% ipython --no-banner

In [1]: import numpy as np

In [2]: np.set_printoptions(precision=2, suppress=True, linewidth=160)

In [3]: M = np.loadtxt("test18.csv", delimiter=",")

In [4]: M
Out[4]: 
array([[ 0., -2.,  1.,  1.],
       [ 2.,  0.,  1.,  0.],
       [-1., -1.,  0.,  1.],
       [-1.,  0., -1.,  0.]])

In [5]: q, Rm = np.linalg.qr(M)

In [6]: np.allclose(Rm.T @ Rm, M.T @ M)
Out[6]: True

In [7]: print(np.round(np.trace(q @ q.T), 2))
4.0

In [8]: print(q.shape, Rm.shape)
(4, 4) (4, 4)

In [9]: Rm
Out[9]: 
array([[-2.45, -0.41, -1.22,  0.41],
       [ 0.  , -2.2 ,  1.14,  1.29],
       [ 0.  ,  0.  ,  0.45,  0.08],
       [ 0.  ,  0.  ,  0.  , -0.41]])

In [10]: np.abs(np.diag(Rm))
Out[10]: array([2.45, 2.2 , 0.45, 0.41])

In [11]: X = np.load("block16.npy")

In [12]: X
Out[12]: 
array([[ 0.05,  0.1 , -0.19],
       [ 0.1 ,  0.19, -0.38],
       [-0.19, -0.38,  0.76]])

In [13]: U, sv, Vt = np.linalg.svd(X)

In [14]: evecs = Vt[:(sv > 1e-8).sum()]

In [15]: rng = np.random.default_rng(834423)

In [16]: x0 = X[1] + 5 * X[0] + rng.integers(2) * np.eye(3)[0]

In [17]: x0
Out[17]: array([ 1.33,  0.67, -1.33])

In [18]: print(np.diag(evecs.T @ evecs))
[0.05 0.19 0.76]

In [19]: print(evecs.T @ evecs)
[[ 0.05  0.1  -0.19]
 [ 0.1   0.19 -0.38]
 [-0.19 -0.38  0.76]]

In [20]: x0 = np.array([3, 2, 5])

In [21]: X @ X @ x0
Out[21]: array([-0.62, -1.24,  2.48])

In [22]: print(X @ x0)
[-0.62 -1.24  2.48]

In [23]: round((x0 - X @ x0) @ (X @ x0), 2)
Out[23]: np.float64(0.0)

In [24]: np.linalg.cond(X) > 100
Out[24]: np.True_

In [25]: w, evecs = np.linalg.eigh(X)

In [26]: x0 = np.array([-1, 5, -3])

In [27]: print(round(x0 @ X @ x0, 2))
21.0

In [28]: np.round(np.linalg.eigvalsh(X[1:, 1:]), 2) + 0
Out[28]: array([0.  , 0.95])

In [29]: round(float(np.abs(X).sum(axis=1).max()), 2), np.round(np.abs(w).max(), 2)
Out[29]: (1.33, np.float64(1.0))

In [30]: arr = np.load("sample8.npy")

In [31]: arr
Out[31]: 
array([[-0.29, -0.18, -0.18, -0.92],
       [-0.18,  0.97, -0.03, -0.13],
       [-0.18, -0.03,  0.97, -0.13],
       [-0.92, -0.13, -0.13,  0.34]])

In [32]: other = np.array([[-1, 0], [2, 0]])

In [33]: cent = np.kron(other, arr)

In [34]: np.linalg.matrix_rank(cent)
Out[34]: np.int64(4)

In [35]: round(np.linalg.norm(cent, 2), 2), round(np.linalg.norm(other, 2) * np.linalg.norm(arr, 2), 2)
Out[35]: (np.float64(2.24), np.float64(2.24))

In [36]: K = np.load("layer3.npy")

In [37]: K
Out[37]: 
array([[ 5.67, -0.8 ,  0.7 , -1.1 ,  1.4 ,  0.9 ],
       [-1.23,  0.7 , -0.4 ,  0.  , -0.3 ,  0.4 ],
       [ 0.  ,  0.6 ,  0.  , -0.1 ,  0.  , -1.1 ],
       [ 9.18,  0.4 , -0.1 ,  0.4 ,  2.3 , -0.3 ],
       [ 0.4 ,  0.8 , -0.1 ,  1.6 ,  0.1 ,  0.1 ],
       [ 0.  ,  1.4 , -0.7 , -0.5 ,  0.  , -1.1 ],
       [-3.15, -0.8 ,  1.5 ,  1.7 , -0.8 , -0.9 ],
       [ 3.2 ,  1.  , -0.8 , -0.1 ,  0.8 , -0.9 ],
       [-0.78,  0.7 , -2.3 , -2.2 , -0.2 , -1.1 ],
       [ 1.16, -0.1 ,  1.4 ,  1.5 ,  0.3 , -0.2 ],
       [ 0.4 ,  0.5 ,  1.2 , -3.  ,  0.1 ,  1.  ],
       [-1.19,  0.7 ,  0.1 , -0.6 , -0.3 ,  0.5 ],
       [ 1.21,  1.4 ,  1.8 , -0.9 ,  0.3 , -1.2 ],
       [-2.4 , -1.6 ,  1.1 ,  0.2 , -0.6 ,  0.5 ],
       [ 3.2 , -1.  , -0.1 , -0.3 ,  0.8 ,  0.4 ],
       [ 1.62, -1.7 , -1.4 , -0.8 ,  0.4 ,  1.1 ],
       [-6.37, -0.9 , -2.5 ,  0.6 , -1.6 ,  0.3 ],
       [ 8.41, -0.7 , -1.1 , -1.2 ,  2.1 , -0.8 ],
       [ 6.82,  0.2 ,  0.1 , -1.2 ,  1.7 ,  1.2 ],
       [-6.77,  0.2 ,  0.2 ,  2.  , -1.7 , -1.3 ],
       [ 0.39,  0.5 ,  0.  , -0.4 ,  0.1 ,  1.4 ],
       [ 0.82,  0.7 , -0.4 ,  1.1 ,  0.2 , -0.6 ],
       [ 6.01, -1.4 ,  1.4 , -0.3 ,  1.5 ,  0.8 ],
       [-2.41,  1.3 , -1.1 , -0.1 , -0.6 ,  0.4 ],
       [-1.19, -1.5 ,  1.3 ,  0.3 , -0.3 , -0.4 ],
       [ 2.39,  1.3 , -1.2 ,  0.2 ,  0.6 , -1.5 ]])

In [38]: cent = K[[19, 21]].astype(float)

In [39]: for _ in range(7):
    ...:     labels = np.linalg.norm(K[:, None] - cent, axis=-1).argmin(axis=1)
    ...:     cent = np.array([K[labels == j].mean(axis=0) for j in range(2)])
    ...: 

In [40]: labels
Out[40]: array([1, 0, 0, 1, 0, 0, 0, 1, 0, 1, 1, 0, 1, 0, 1, 1, 0, 1, 1, 0, 0, 1, 1, 0, 0, 1])

In [41]: print(np.abs(cent[1] - cent[0]).argmax())
0

In [42]: cent
Out[42]: 
array([[-1.9 ,  0.16, -0.22,  0.19, -0.48, -0.18],
       [ 3.85, -0.02,  0.12, -0.44,  0.96, -0.01]])

In [43]: cent[1] - cent[0]
Out[43]: array([ 5.75, -0.18,  0.34, -0.63,  1.44,  0.17])

In [44]: np.bincount(labels)
Out[44]: array([13, 13])
